$ python3 -q
>>> import numpy as np
>>> np.set_printoptions(precision=2, suppress=True, linewidth=160)
>>> K = np.loadtxt("out19.csv", delimiter=",")
>>> K
array([[-1.4 ,  1.8 ,  1.1 , -0.2 ,  0.4 , -1.3 ,  0.4 ,  1.3 , -0.9 , -1.5 ],
       [-0.3 , -0.2 ,  0.4 ,  0.1 , -0.8 ,  2.6 ,  2.6 , -2.1 ,  0.6 ,  0.8 ],
       [ 0.49, -0.59,  0.35,  0.08,  0.01,  1.08, -0.98,  0.59,  1.52, -0.71],
       [ 0.2 , -0.1 ,  0.6 , -0.3 , -0.4 , -0.2 , -0.5 ,  0.6 ,  0.2 ,  1.2 ],
       [ 0.5 , -0.4 ,  0.4 ,  1.  ,  0.5 ,  0.7 ,  1.  , -0.8 ,  0.5 , -0.7 ],
       [-0.2 ,  0.1 ,  1.6 , -0.5 ,  0.6 ,  0.2 ,  0.2 , -0.6 , -0.7 , -0.1 ],
       [-0.5 , -1.7 ,  2.  , -0.2 , -0.2 , -3.  , -0.1 , -1.4 ,  0.  ,  0.6 ],
       [ 0.8 ,  1.1 ,  0.2 , -0.2 , -1.  , -0.2 ,  1.1 ,  2.5 , -1.9 ,  1.2 ],
       [ 0.  ,  0.1 , -0.4 ,  0.6 ,  0.1 ,  0.6 ,  0.3 , -1.1 ,  0.1 ,  1.7 ],
       [-0.2 ,  0.5 ,  1.3 , -1.5 ,  0.3 , -0.5 , -1.1 ,  0.2 ,  0.2 , -0.9 ],
       [ 0.7 , -1.  , -0.1 ,  0.  , -0.1 ,  1.  , -0.8 ,  0.6 ,  1.5 , -0.3 ]])
>>> proj = K @ np.linalg.solve(K.T @ K, K.T)
>>> np.round(np.trace(proj), 2)
np.float64(10.0)
>>> F = np.load("layer2.npy")
>>> F
array([[ 9,  0,  7,  5],
       [ 1,  3,  9,  7],
       [ 2,  4,  0,  4],
       [ 8,  2,  9,  5],
       [ 5,  5,  5,  5],
       [ 7,  3,  8,  8],
       [13, 12, 43, 33]])
>>> # row 6 is much longer than the rest
>>> proj = F @ np.linalg.solve(F.T @ F, F.T)
>>> np.allclose(proj @ proj, proj)
True
